>>> import numpy as np
>>> np.set_printoptions(precision=2, suppress=True, linewidth=140, legacy="1.25")
>>> K = np.tril(np.array([[-2, 0], [3, 2]]), -1) + np.eye(2, dtype=int)
>>> K
array([[1, 0],
       [3, 1]])
>>> vals, vecs = np.linalg.eig(K)
>>> K @ vecs[:, 0] - vals[0] * vecs[:, 0]
array([0., 0.])
>>> np.sort(np.linalg.eigvals(np.linalg.inv(K)))
array([1., 1.])
>>> np.prod(vals)
1.0
>>> np.sort(np.linalg.eigvals(K @ K))
array([1., 1.])
>>> vals
array([1., 1.])
>>> x0 = np.array([1, 0])
>>> K @ x0
array([1, 3])
>>> (K @ x0).argmax()
1
>>> np.sign((K @ x0).round(6))
array([1, 1])
>>> out = np.array([[7, 1, 9], [4, 4, 9]])
>>> np.linalg.matrix_rank(K @ out)
2
>>> np.einsum("ij->j", K)
array([4, 1])
>>> out @ K
Traceback (most recent call last):
  File "<python-input-17>", line 1, in <module>
    out @ K
    ~~~~^~~
ValueError: matmul: Input operand 1 has a mismatch in its core dimension 0, with gufunc signature (n?,k),(k,m?)->(n?,m?) (size 2 is different from 3)
>>> (K + K.T) / 2
array([[1. , 1.5],
       [1.5, 1. ]])
>>> K.inv()
Traceback (most recent call last):
  File "<python-input-19>", line 1, in <module>
    K.inv()
    ^^^^^
AttributeError: 'numpy.ndarray' object has no attribute 'inv'
>>> left, s, Vt = np.linalg.svd(K)
>>> np.argmax(s[:-1] / (s[1:] + 1e-6)) + 1
1
>>> s
array([3.3, 0.3])
>>> out = left[:, :1] @ np.diag(s[:1]) @ Vt[:1]
>>> np.linalg.matrix_rank(out)
1
>>> np.round(np.linalg.norm(K - out) / np.linalg.norm(K), 2)
0.09
>>> round(float(np.linalg.norm(K - out, 2)), 2), np.round(s[1], 2)
(0.3, 0.3)
>>> np.linalg.matrix_rank(K, rtol=0.05)
2
>>> F = np.load("m.npy")
>>> F
array([[1.  , 0.9 , 0.81],
       [0.9 , 1.  , 0.9 ],
       [0.81, 0.9 , 1.  ]])
>>> np.linalg.matrix_power(F, 3)
array([[6.71, 6.94, 6.7 ],
       [6.94, 7.17, 6.94],
       [6.7 , 6.94, 6.71]])
>>> np.sort(np.abs(np.linalg.eigvals(F)))
array([0.07, 0.19, 2.74])
>>> F.inv()
Traceback (most recent call last):
  File "<python-input-32>", line 1, in <module>
    F.inv()
    ^^^^^
AttributeError: 'numpy.ndarray' object has no attribute 'inv'
>>> assert F == F.T
Traceback (most recent call last):
  File "<python-input-33>", line 1, in <module>
    assert F == F.T
           ^^^^^^^^
ValueError: The truth value of an array with more than one element is ambiguous. Use a.any() or a.all()
>>> (F - F.T) / 2
array([[0., 0., 0.],
       [0., 0., 0.],
       [0., 0., 0.]])
>>> cov = F.T @ F
>>> np.round(np.linalg.eigvalsh(cov)[::-1], 2) + 0
array([7.51, 0.04, 0.  ])
>>> np.linalg.matrix_rank(cov)
3
>>> cov
array([[2.47, 2.53, 2.43],
       [2.53, 2.62, 2.53],
       [2.43, 2.53, 2.47]])
>>> (F @ F.T).shape
(3, 3)
>>> np.allclose(cov, cov.T)
True
>>> left, s, Vt = np.linalg.svd(F)
>>> s
array([2.74, 0.19, 0.07])
>>> np.argmax(s[:-1] / (s[1:] + 1e-6)) + 1
1
>>> out = left[:, :1] @ np.diag(s[:1]) @ Vt[:1]
>>> np.linalg.matrix_rank(out)
1
>>> round(float(np.linalg.norm(F - out) / np.linalg.norm(F)), 2)
0.07
>>> np.linalg.matrix_rank(F, rtol=0.05)
2
>>> out
array([[0.89, 0.92, 0.89],
       [0.92, 0.95, 0.92],
       [0.89, 0.92, 0.89]])
>>> L = np.linalg.cholesky(F)
>>> L @ L.T
array([[1.  , 0.9 , 0.81],
       [0.9 , 1.  , 0.9 ],
       [0.81, 0.9 , 1.  ]])
>>> np.linalg.eigvalsh(F).min() > 0
True
>>> L
array([[1.  , 0.  , 0.  ],
       [0.9 , 0.44, 0.  ],
       [0.81, 0.39, 0.44]])
>>> np.kron(np.eye(2, dtype=int), F)
array([[1.  , 0.9 , 0.81, 0.  , 0.  , 0.  ],
       [0.9 , 1.  , 0.9 , 0.  , 0.  , 0.  ],
       [0.81, 0.9 , 1.  , 0.  , 0.  , 0.  ],
       [0.  , 0.  , 0.  , 1.  , 0.9 , 0.81],
       [0.  , 0.  , 0.  , 0.9 , 1.  , 0.9 ],
       [0.  , 0.  , 0.  , 0.81, 0.9 , 1.  ]])
>>> J = np.loadtxt("a.csv", delimiter=",")
>>> J
array([[ 0.,  3.,  2.,  0.],
       [ 2.,  3.,  1.,  3.],
       [-6., -6., -1., -9.]])
>>> [round(float(x), 2) for x in np.linalg.svd(J, compute_uv=False)[:3]]
[13.38, 3.31, 0.0]
>>> np.argsort(-np.linalg.norm(J, axis=0).round(6), kind="stable")[:3]
array([3, 1, 0])
>>> np.linalg.cond(J) > 100
True
>>> np.argsort(-np.linalg.norm(K, axis=0).round(6), kind="stable")[:3]
array([0, 1])
>>> np.abs(np.linalg.svd(K)[2][-1])
array([0.29, 0.96])
>>> x0 = np.array([1, -1, 0, -2])
>>> h1 = np.maximum(J @ x0, 0)
>>> np.flatnonzero(h1 > 1e-9)
array([2])
>>> h1
array([ 0.,  0., 18.])
>>> J * (h1 > 1e-9)[:, None]
array([[ 0.,  0.,  0.,  0.],
       [ 0.,  0.,  0.,  0.],
       [-6., -6., -1., -9.]])
>>> np.maximum(J @ x0, 0) - np.maximum(-J @ x0, 0)
array([-3., -7., 18.])
